$ python3 -q
>>> import numpy as np
>>> from numpy import linalg as LA
>>> np.set_printoptions(suppress=True, linewidth=100)
>>> arr = np.array([[-0.2, 0.7, 0.7],
...     [-0.6, 0.4, 0.4],
...     [2.1, 1.5, -1.7],
...     [-0.2, -0.3, 0.2],
...     [0.8, 1.1, -1.2],
...     [0.2, -0.5, -0.2],
...     [-0.9, 1.0, 0.9],
...     [0.0, 0.7, 0.5],
...     [-0.3, 0.8, 0.6],
...     [-0.5, 0.2, 0.7],
...     [-0.5, -0.9, 0.5]])
>>> dist = LA.norm(arr[:, None] - arr[None], axis=-1)
>>> (dist + 1e9 * np.eye(11)).round(6).argmin(axis=1)
array([8, 9, 4, 5, 2, 3, 8, 0, 0, 1, 3])
>>> np.unravel_index(dist.round(6).argmax(), dist.shape)
(np.int64(2), np.int64(10))
>>> np.round(LA.norm(arr - arr.mean(axis=0), axis=1), 1)
array([0.7, 0.7, 3. , 0.8, 1.7, 1. , 1.3, 0.5, 0.7, 0.8, 1.5])
>>> dist[0].round(1)
array([0. , 0.6, 3.4, 1.1, 2.2, 1.6, 0.8, 0.3, 0.2, 0.6, 1.6])
>>> dist[:5, :5].round(1)
array([[0. , 0.6, 3.4, 1.1, 2.2],
       [0.6, 0. , 3.6, 0.8, 2.2],
       [3.4, 3.6, 0. , 3.5, 1.4],
       [1.1, 0.8, 3.5, 0. , 2.2],
       [2.2, 2.2, 1.4, 2.2, 0. ]])
>>> f = np.array([-1, 1, -4, 2, -1, 3, -5])
>>> m1 = f[np.abs(np.subtract.outer(np.arange(7), np.arange(7)))]
>>> m1
array([[-1,  1, -4,  2, -1,  3, -5],
       [ 1, -1,  1, -4,  2, -1,  3],
       [-4,  1, -1,  1, -4,  2, -1],
       [ 2, -4,  1, -1,  1, -4,  2],
       [-1,  2, -4,  1, -1,  1, -4],
       [ 3, -1,  2, -4,  1, -1,  1],
       [-5,  3, -1,  2, -4,  1, -1]])
>>> try:
...     LA.cholesky(m1)
... except LA.LinAlgError as e:
...     print(repr(e))
... 
LinAlgError('Matrix is not positive definite')
>>> np.all(LA.eigvalsh(m1) > 0)
np.False_
>>> w, vecs = LA.eigvalsh(m1)
Traceback (most recent call last):
  File "<python-input-15>", line 1, in <module>
    w, vecs = LA.eigvalsh(m1)
    ^^^^^^^
ValueError: too many values to unpack (expected 2)
>>> w, vecs = LA.eigh(m1)
>>> np.round(LA.eigvalsh(m1 @ m1), 1)
array([  0.1,   3.6,   4.9,  10. ,  18.5,  44.5, 221.5])
>>> np.round(LA.eigvalsh(m1 + 3 * np.eye(7)), 1)
array([-11.9,  -0.2,   1.1,   2.7,   5.2,   7.3,   9.7])
>>> np.round(np.abs(vecs[:, -1]), 1) + 0
array([0.6, 0.1, 0.4, 0. , 0.4, 0.1, 0.6])
>>> (w > 1e-8).sum(), (w < -1e-8).sum()
(np.int64(3), np.int64(4))
>>> w.round(1)
array([-14.9,  -3.2,  -1.9,  -0.3,   2.2,   4.3,   6.7])
>>> np.round(vecs @ np.diag(w) @ vecs.T, 1)
array([[-1.,  1., -4.,  2., -1.,  3., -5.],
       [ 1., -1.,  1., -4.,  2., -1.,  3.],
       [-4.,  1., -1.,  1., -4.,  2., -1.],
       [ 2., -4.,  1., -1.,  1., -4.,  2.],
       [-1.,  2., -4.,  1., -1.,  1., -4.],
       [ 3., -1.,  2., -4.,  1., -1.,  1.],
       [-5.,  3., -1.,  2., -4.,  1., -1.]])
>>> np.round(vecs.T @ m1 @ vecs, 1) + 0
array([[-14.9,   0. ,   0. ,   0. ,   0. ,   0. ,   0. ],
       [  0. ,  -3.2,   0. ,   0. ,   0. ,   0. ,   0. ],
       [  0. ,   0. ,  -1.9,   0. ,   0. ,   0. ,   0. ],
       [  0. ,   0. ,   0. ,  -0.3,   0. ,   0. ,   0. ],
       [  0. ,   0. ,   0. ,   0. ,   2.2,   0. ,   0. ],
       [  0. ,   0. ,   0. ,   0. ,   0. ,   4.3,   0. ],
       [  0. ,   0. ,   0. ,   0. ,   0. ,   0. ,   6.7]])
>>> w, vecs = LA.eigh(m1)
>>> vec = np.array([-3, -1, 1, 3, 1, 0, 1])
>>> np.round(vecs * np.abs(w) @ vecs.T, 1)
array([[ 5.4, -2.2,  1.4, -2.1,  3.6, -1.6,  0.6],
       [-2.2,  4.2, -1. ,  1. , -1.3,  2. , -1.6],
       [ 1.4, -1. ,  4.4, -1.4,  0.7, -1.3,  3.6],
       [-2.1,  1. , -1.4,  5.3, -1.4,  1. , -2.1],
       [ 3.6, -1.3,  0.7, -1.4,  4.4, -1. ,  1.4],
       [-1.6,  2. , -1.3,  1. , -1. ,  4.2, -2.2],
       [ 0.6, -1.6,  3.6, -2.1,  1.4, -2.2,  5.4]])
>>> vec @ m1 @ vec
np.int64(26)
>>> f, g = m1[0], m1[2]
>>> f @ f
np.int64(57)
>>> f @ g
np.int64(26)
>>> p = (f @ g) / (f @ f) * f
>>> LA.matrix_rank(np.outer(f, g))
np.int64(1)
>>> round(float(LA.norm(f + g) ** 2 + LA.norm(f - g) ** 2), 1)
194.0
>>> p.round(1)
array([-0.5,  0.5, -1.8,  0.9, -0.5,  1.4, -2.3])
>>> feats = np.load("sample18.npy")
>>> feats
array([[ 3,  2,  3,  1,  0],
       [-1,  3, -2, -1,  0],
       [ 2, -2, -2, -1,  0],
       [-1, -2, -2, -2,  0],
       [ 0,  0,  0,  0,  3]])
>>> vec = np.array([-2, 1, 4, -3, 1])
>>> target = feats @ vec
>>> target
array([  5,   0, -11,  -2,   3])
>>> np.round(LA.solve(feats, target), 1)
array([-2.,  1.,  4., -3.,  1.])
>>> np.round(LA.solve(feats, target + feats[:, 2]), 1)
array([-2.,  1.,  5., -3.,  1.])
>>> np.round(LA.solve(feats.T, feats[0]), 1) + 0
array([1., 0., 0., 0., 0.])
>>> np.round(LA.solve(feats, feats[:, 4]), 1)
array([ 0.,  0., -0., -0.,  1.])
>>> q, Rm = LA.qr(feats)
>>> np.allclose(Rm.T @ Rm, feats.T @ feats)
True
>>> np.round(np.abs(np.diag(Rm)), 1)
array([3.9, 4.6, 3.6, 1.1, 3. ])
>>> q.shape, Rm.shape
((5, 5), (5, 5))
>>> q.round(1)
array([[-0.8, -0.4,  0.2,  0.5,  0. ],
       [ 0.3, -0.7, -0.7,  0.1,  0. ],
       [-0.5,  0.5, -0.7, -0.2,  0. ],
       [ 0.3,  0.4, -0.2,  0.8,  0. ],
       [-0. , -0. ,  0. , -0. ,  1. ]])
>>> Rm.round(1)
array([[-3.9, -0.3, -2.3, -1. ,  0. ],
       [ 0. , -4.6, -1.6, -1. ,  0. ],
       [ 0. ,  0. ,  3.6,  1.9,  0. ],
       [ 0. ,  0. ,  0. , -1.1,  0. ],
       [ 0. ,  0. ,  0. ,  0. ,  3. ]])
>>> M2 = LA.invert(feats)
Traceback (most recent call last):
  File "<python-input-50>", line 1, in <module>
    M2 = LA.invert(feats)
         ^^^^^^^^^
AttributeError: module 'numpy.linalg' has no attribute 'invert'
>>> M2 = feats ** -1
Traceback (most recent call last):
  File "<python-input-51>", line 1, in <module>
    M2 = feats ** -1
         ~~~~~~^^~~~
ValueError: Integers to negative integer powers are not allowed.
>>> M2 = LA.inv(feats)
>>> np.allclose(M2, feats.T)
False
>>> np.round(LA.det(feats) * M2, 1)
array([[  30.,    6.,   54.,  -15.,    0.],
       [  18.,   45.,   -9.,   -9.,    0.],
       [  57.,  -30.,  -63.,   75.,   -0.],
       [ -90.,  -18.,   45., -162.,   -0.],
       [   0.,    0.,    0.,    0.,   69.]])
>>> np.round(feats @ M2, 1) + 0
array([[1., 0., 0., 0., 0.],
       [0., 1., 0., 0., 0.],
       [0., 0., 1., 0., 0.],
       [0., 0., 0., 1., 0.],
       [0., 0., 0., 0., 1.]])
>>> (np.abs(M2) > 1e-9).astype(int)
array([[1, 1, 1, 1, 0],
       [1, 1, 1, 1, 0],
       [1, 1, 1, 1, 0],
       [1, 1, 1, 1, 0],
       [0, 0, 0, 0, 1]])
>>> M2 = feats / LA.norm(feats, axis=1, keepdims=True)
>>> G = M2 @ M2.T
>>> np.argwhere(np.triu(np.abs(G) > 0.95, 1))
array([], shape=(0, 2), dtype=int64)
>>> (np.abs(G) > 0.9).astype(int)
array([[1, 0, 0, 0, 0],
       [0, 1, 0, 0, 0],
       [0, 0, 1, 0, 0],
       [0, 0, 0, 1, 0],
       [0, 0, 0, 0, 1]])
>>> (G - 2 * np.eye(5)).round(6).argmax(axis=1)
array([4, 3, 3, 2, 0])
>>> np.round(LA.norm(M2, axis=1), 1)
array([1., 1., 1., 1., 1.])
>>> mat = np.load("arr.npy")
>>> mat
array([[ 0.,  3.,  0.,  1.,  1.],
       [ 3.,  1., -3., -2.,  1.],
       [-1.,  0.,  1.,  0., -3.],
       [ 0.,  0.,  0.,  1.,  2.],
       [ 0.,  0.,  0.,  3.,  0.]])
>>> round(LA.norm(mat, "nuc"), 1)
np.float64(14.6)
>>> round(LA.norm(mat[1], 1), 1), round(float(LA.norm(mat[1], np.inf)), 1)
(np.float64(10.0), 3.0)
>>> np.round(LA.norm(mat, axis=1), 1)
array([3.3, 4.9, 3.3, 2.2, 3. ])
>>> round(float(LA.norm(mat, 2)), 1)
5.5
>>> np.round(LA.norm(mat[1] - mat[4]), 1)
np.float64(6.7)
>>> np.round(LA.norm(mat) ** 2 / LA.norm(mat, 2) ** 2, 1)
np.float64(2.0)
>>> K = np.load("a.npy")
>>> K
array([[1. , 0.7, 0.5, 0.3, 0.2, 0.2, 0.1],
       [0.7, 1. , 0.7, 0.5, 0.3, 0.2, 0.2],
       [0.5, 0.7, 1. , 0.7, 0.5, 0.3, 0.2],
       [0.3, 0.5, 0.7, 1. , 0.7, 0.5, 0.3],
       [0.2, 0.3, 0.5, 0.7, 1. , 0.7, 0.5],
       [0.2, 0.2, 0.3, 0.5, 0.7, 1. , 0.7],
       [0.1, 0.2, 0.2, 0.3, 0.5, 0.7, 1. ]])
>>> def softmax(z):
...     e = np.exp(z - z.max(axis=-1, keepdims=True))
...     return e / e.sum(axis=-1, keepdims=True)
... 
>>> np.round(softmax(10 * K[6]), 1) + 0
array([0. , 0. , 0. , 0. , 0. , 0. , 0.9])
>>> np.round(softmax(K).sum(axis=1), 1)
array([1., 1., 1., 1., 1., 1., 1.])
>>> np.round(softmax(K[6]), 1)
array([0.1, 0.1, 0.1, 0.1, 0.1, 0.2, 0.2])
>>> scores = K @ K.T / np.sqrt(7)
>>> np.round(softmax(scores + np.triu(np.full(scores.shape, -np.inf), 1)), 1)
array([[1. , 0. , 0. , 0. , 0. , 0. , 0. ],
       [0.5, 0.5, 0. , 0. , 0. , 0. , 0. ],
       [0.3, 0.3, 0.4, 0. , 0. , 0. , 0. ],
       [0.2, 0.2, 0.3, 0.3, 0. , 0. , 0. ],
       [0.1, 0.2, 0.2, 0.2, 0.2, 0. , 0. ],
       [0.1, 0.1, 0.2, 0.2, 0.2, 0.2, 0. ],
       [0.1, 0.1, 0.1, 0.1, 0.2, 0.2, 0.2]])
>>> np.round(softmax(scores), 1)
array([[0.2, 0.2, 0.2, 0.1, 0.1, 0.1, 0.1],
       [0.2, 0.2, 0.2, 0.2, 0.1, 0.1, 0.1],
       [0.1, 0.2, 0.2, 0.2, 0.1, 0.1, 0.1],
       [0.1, 0.1, 0.2, 0.2, 0.2, 0.1, 0.1],
       [0.1, 0.1, 0.1, 0.2, 0.2, 0.2, 0.1],
       [0.1, 0.1, 0.1, 0.2, 0.2, 0.2, 0.2],
       [0.1, 0.1, 0.1, 0.1, 0.2, 0.2, 0.2]])
>>> f = np.array([5, 3, -1, -4, -5, 3, -3])
>>> M2 = K + np.outer(f, np.eye(7)[3])
>>> M2.round(1)
array([[ 1. ,  0.7,  0.5,  5.3,  0.2,  0.2,  0.1],
       [ 0.7,  1. ,  0.7,  3.5,  0.3,  0.2,  0.2],
       [ 0.5,  0.7,  1. , -0.3,  0.5,  0.3,  0.2],
       [ 0.3,  0.5,  0.7, -3. ,  0.7,  0.5,  0.3],
       [ 0.2,  0.3,  0.5, -4.3,  1. ,  0.7,  0.5],
       [ 0.2,  0.2,  0.3,  3.5,  0.7,  1. ,  0.7],
       [ 0.1,  0.2,  0.2, -2.7,  0.5,  0.7,  1. ]])
>>> LA.matrix_rank(LA.inv(M2) - LA.inv(K), tol=1e-8)
np.int64(1)
>>> round(float(LA.det(M2) / LA.det(K)), 1), round(1 + LA.solve(K, f)[3], 1)
(-5.8, np.float64(-5.8))
>>> w, vecs = LA.eigh(K)
>>> np.round(vecs @ np.diag(w) @ vecs.T, 1)
array([[1. , 0.7, 0.5, 0.3, 0.2, 0.2, 0.1],
       [0.7, 1. , 0.7, 0.5, 0.3, 0.2, 0.2],
       [0.5, 0.7, 1. , 0.7, 0.5, 0.3, 0.2],
       [0.3, 0.5, 0.7, 1. , 0.7, 0.5, 0.3],
       [0.2, 0.3, 0.5, 0.7, 1. , 0.7, 0.5],
       [0.2, 0.2, 0.3, 0.5, 0.7, 1. , 0.7],
       [0.1, 0.2, 0.2, 0.3, 0.5, 0.7, 1. ]])
>>> np.round(LA.eigvalsh(K + -3 * np.eye(7)), 1)
array([-2.8, -2.8, -2.8, -2.6, -2.2, -1.4,  0.6])
>>> np.round(LA.eigvalsh(K @ K), 1) + 0
array([ 0. ,  0. ,  0. ,  0.2,  0.6,  2.5, 13.1])
>>> M2 = LA.inv(K)
>>> round(float(LA.slogdet(K)[0]), 1)
1.0
>>> np.allclose(M2, K.T)
False
>>> M2.round(1)
array([[ 2.1, -1.5, -0.2,  0.4,  0.1, -0.6,  0.4],
       [-1.5,  3.1, -1.2, -0.5,  0.3,  0.5, -0.6],
       [-0.2, -1.2,  3. , -1.3, -0.4,  0.3,  0.1],
       [ 0.4, -0.5, -1.3,  3. , -1.3, -0.5,  0.4],
       [ 0.1,  0.3, -0.4, -1.3,  3. , -1.2, -0.2],
       [-0.6,  0.5,  0.3, -0.5, -1.2,  3.1, -1.5],
       [ 0.4, -0.6,  0.1,  0.4, -0.2, -1.5,  2.1]])
>>> np.round(LA.det(K) * M2, 1) + 0
array([[0., 0., 0., 0., 0., 0., 0.],
       [0., 0., 0., 0., 0., 0., 0.],
       [0., 0., 0., 0., 0., 0., 0.],
       [0., 0., 0., 0., 0., 0., 0.],
       [0., 0., 0., 0., 0., 0., 0.],
       [0., 0., 0., 0., 0., 0., 0.],
       [0., 0., 0., 0., 0., 0., 0.]])
>>> np.round(K @ M2, 1) + 0
array([[1., 0., 0., 0., 0., 0., 0.],
       [0., 1., 0., 0., 0., 0., 0.],
       [0., 0., 1., 0., 0., 0., 0.],
       [0., 0., 0., 1., 0., 0., 0.],
       [0., 0., 0., 0., 1., 0., 0.],
       [0., 0., 0., 0., 0., 1., 0.],
       [0., 0., 0., 0., 0., 0., 1.]])
>>> F = np.load("run1.npy")
>>> F
array([[ 0, -2, -2],
       [ 2,  0, -3],
       [ 2,  3,  0]])
>>> U, sig, Vt = LA.svd(F)
>>> np.argmax(sig[:-1] / (sig[1:] + 1e-6)) + 1
np.int64(2)
>>> M2 = U[:, :2] @ np.diag(sig[:2]) @ Vt[:2]
>>> M2.round(1) + 0
array([[ 0., -2., -2.],
       [ 2.,  0., -3.],
       [ 2.,  3.,  0.]])
>>> round(float(LA.norm(F - M2, 2)), 1), round(sig[2], 1)
(0.0, np.float64(0.0))
>>> np.round(LA.norm(F - M2) / LA.norm(F), 1)
np.float64(0.0)
